$ python -q
>>> import numpy as np
>>> np.set_printoptions(precision=3, suppress=True, linewidth=120, sign=" ")
>>> K = np.load("x.npy")
>>> print(K)
[[-0.082  1.069  1.903]
 [ 0.048  0.939  2.056]
 [ 0.017  1.045  1.95 ]
 [ 0.02   0.912  1.984]
 [-0.061  1.015  1.991]
 [-0.021  1.059  2.044]
 [-0.011  1.044  2.065]
 [-0.001  0.964  1.985]
 [-0.045  1.017  2.023]
 [-0.01   0.974  1.941]
 [ 1.033  2.004  1.956]
 [ 0.91   2.002  2.012]
 [ 1.024  2.023  2.032]
 [ 1.043  1.919  1.959]
 [ 0.983  2.001  1.956]
 [ 0.997  2.032  1.875]
 [ 0.985  1.974  2.037]
 [ 1.017  1.948  1.964]
 [ 1.059  1.936  1.977]
 [ 0.994  2.003  2.035]]
>>> d = np.linalg.norm(K[:, None] - K[None], axis=-1)
>>> print(np.unravel_index(d.round(6).argmax(), d.shape))
(np.int64(3), np.int64(12))
>>> print(np.flatnonzero(d[4] < d.mean() / 2))
[ 0  1  2  3  4  5  6  7  8  9]
>>> print(d.mean(axis=1).argmax())
15
>>> print(d[:5, :5])
[[ 0.     0.239  0.112  0.204  0.105]
 [ 0.239  0.     0.153  0.082  0.148]
 [ 0.112  0.153  0.     0.137  0.093]
 [ 0.204  0.082  0.137  0.     0.131]
 [ 0.105  0.148  0.093  0.131  0.   ]]
>>> print((d + 1e9 * np.eye(20)).round(6).argmin(axis=1))
[  4   3   9   7   8   6   5   9   4   7  14  16  19  18  10  14  19  13  13  16]
>>> vec = np.array([3, 1, 3])
>>> target = K @ vec
>>> print(np.linalg.lstsq(K, target)[0])
[ 3.  1.  3.]
>>> print(np.linalg.solve(K.T @ K, K.T @ target))
[ 3.  1.  3.]
>>> rng = np.random.default_rng(91229)
>>> target = target + 0.05 * rng.normal(size=20)
>>> print(target)
[  6.586   7.267   6.989   6.876   6.756   7.134   7.226   6.948   6.991   6.714  10.961  10.713  11.195  10.951
  10.839  10.694  11.032  10.818  10.957  11.101]
>>> c, *_ = np.linalg.lstsq(K, target)
>>> print(round(np.linalg.norm(target - K @ c), 3))
0.172
>>> print(c.round())
[ 3.  1.  3.]
>>> print(c)
[ 2.818  1.17   2.916]
>>> T = np.stack([K, 3 * K, K[::-1]])
>>> print(np.linalg.norm(T, axis=(1, 2)))
[ 11.775  35.324  11.775]
>>> print((T @ K.T).shape)
(3, 20, 20)
>>> print(np.linalg.matrix_rank(T))
[ 3  3  3]
